>>> import numpy as np
>>> np.set_printoptions(suppress=True, linewidth=160)
>>> data = np.load("out0.npy")
>>> data
array([[0, 0, 0, 0],
       [1, 0, 0, 0],
       [0, 0, 0, 0],
       [0, 0, 0, 2]])
>>> np.linalg.matrix_rank(data - data[0, 0] * np.eye(4))
np.int64(2)
>>> [int(np.linalg.matrix_rank(np.linalg.matrix_power(data, p))) for p in range(1, 5)]
[2, 1, 1, 1]
>>> W0 = np.array([[-0.7, 0.07, 0.14],
...     [-1.2, 0.12, 0.24],
...     [-0.3, 0.03, 0.06],
...     [1.3, -0.13, -0.26]])
>>> W0
array([[-0.7 ,  0.07,  0.14],
       [-1.2 ,  0.12,  0.24],
       [-0.3 ,  0.03,  0.06],
       [ 1.3 , -0.13, -0.26]])
>>> r = np.linalg.matrix_rank(W0)
>>> r
np.int64(1)
>>> ns = np.linalg.svd(W0)[2][r:].T
>>> [int(np.linalg.matrix_rank(W0[:, :j + 1])) for j in range(3)]
[1, 1, 1]
>>> [int(np.linalg.matrix_rank(W0[:i])) for i in range(1, len(W0) + 1)]
[1, 1, 1, 1]
>>> F = np.loadtxt("layer17.csv", delimiter=",")
>>> F
array([[ 3.,  0., -2.,  4.],
       [-2., -5.,  4., -5.],
       [-4.,  2., -1., -5.],
       [ 3.,  4., -5., -2.],
       [ 3., -2.,  4.,  0.]])
>>> x0 = np.array([3, -1, 3, 1])
>>> target = F @ x0
>>> target
array([  7.,   6., -22., -12.,  23.])
>>> rng = np.random.default_rng(2443)
>>> target = target + 0.05 * rng.normal(size=5)
>>> target.round(2)
array([  7.03,   6.01, -22.13, -11.93,  23.02])
>>> c, *_ = np.linalg.lstsq(F, target)
>>> np.round(F.T @ (target - F @ c), 2) + 0
array([0., 0., 0., 0.])
>>> np.round(np.linalg.norm(target - F @ c), 2)
np.float64(0.06)
>>> x0 = np.array([2, -2, 2, -3])
>>> F @ x0
array([-10.,  29.,   1.,  -6.,  18.])
>>> (F * x0).sum(axis=1)
array([-10.,  29.,   1.,  -6.,  18.])
>>> F * x0
array([[  6.,  -0.,  -4., -12.],
       [ -4.,  10.,   8.,  15.],
       [ -8.,  -4.,  -2.,  15.],
       [  6.,  -8., -10.,   6.],
       [  6.,   4.,   8.,  -0.]])
>>> np.sign((F @ x0).round(6))
array([-1.,  1.,  1., -1.,  1.])
>>> (F @ x0).argmax()
np.int64(1)
>>> np.linalg.norm(F @ x0) <= np.linalg.norm(F, 2) * np.linalg.norm(x0) + 1e-9
np.True_
>>> np.einsum("ij,j->i", F, x0)
array([-10.,  29.,   1.,  -6.,  18.])
>>> F @ np.eye(4)[3]
array([ 4., -5., -5., -2.,  0.])
>>> Y = np.c_[F[:, :2] @ np.array([[-2, 3], [-3, 2]]), np.array([0, 1, 2, 0, 1])]
>>> Y
array([[ -6.,   9.,   0.],
       [ 19., -16.,   1.],
       [  2.,  -8.,   2.],
       [-18.,  17.,   0.],
       [  0.,   5.,   1.]])
>>> np.linalg.matrix_rank(np.c_[F, Y])
np.int64(5)
>>> np.round(np.linalg.lstsq(F, Y[:, 0])[0], 2) + 0
array([-2., -3.,  0.,  0.])
>>> x0 = np.array([-2, 3, -3])
>>> Y @ np.eye(3)[0]
array([ -6.,  19.,   2., -18.,   0.])
>>> Y * x0
array([[ 12.,  27.,  -0.],
       [-38., -48.,  -3.],
       [ -4., -24.,  -6.],
       [ 36.,  51.,  -0.],
       [ -0.,  15.,  -3.]])
>>> Y @ x0
array([ 39., -89., -34.,  87.,  12.])
>>> round(np.linalg.norm(F[1], 1), 2), round(np.linalg.norm(F[1], np.inf), 2)
(np.float64(16.0), np.float64(5.0))
>>> np.round(np.linalg.norm(F, axis=0), 2)
array([6.86, 7.  , 7.87, 8.37])
>>> round(float(np.linalg.norm(F) ** 2 / np.linalg.norm(F, 2) ** 2), 2)
1.86
>>> np.round(np.linalg.norm(F, 2), 2)
np.float64(11.06)
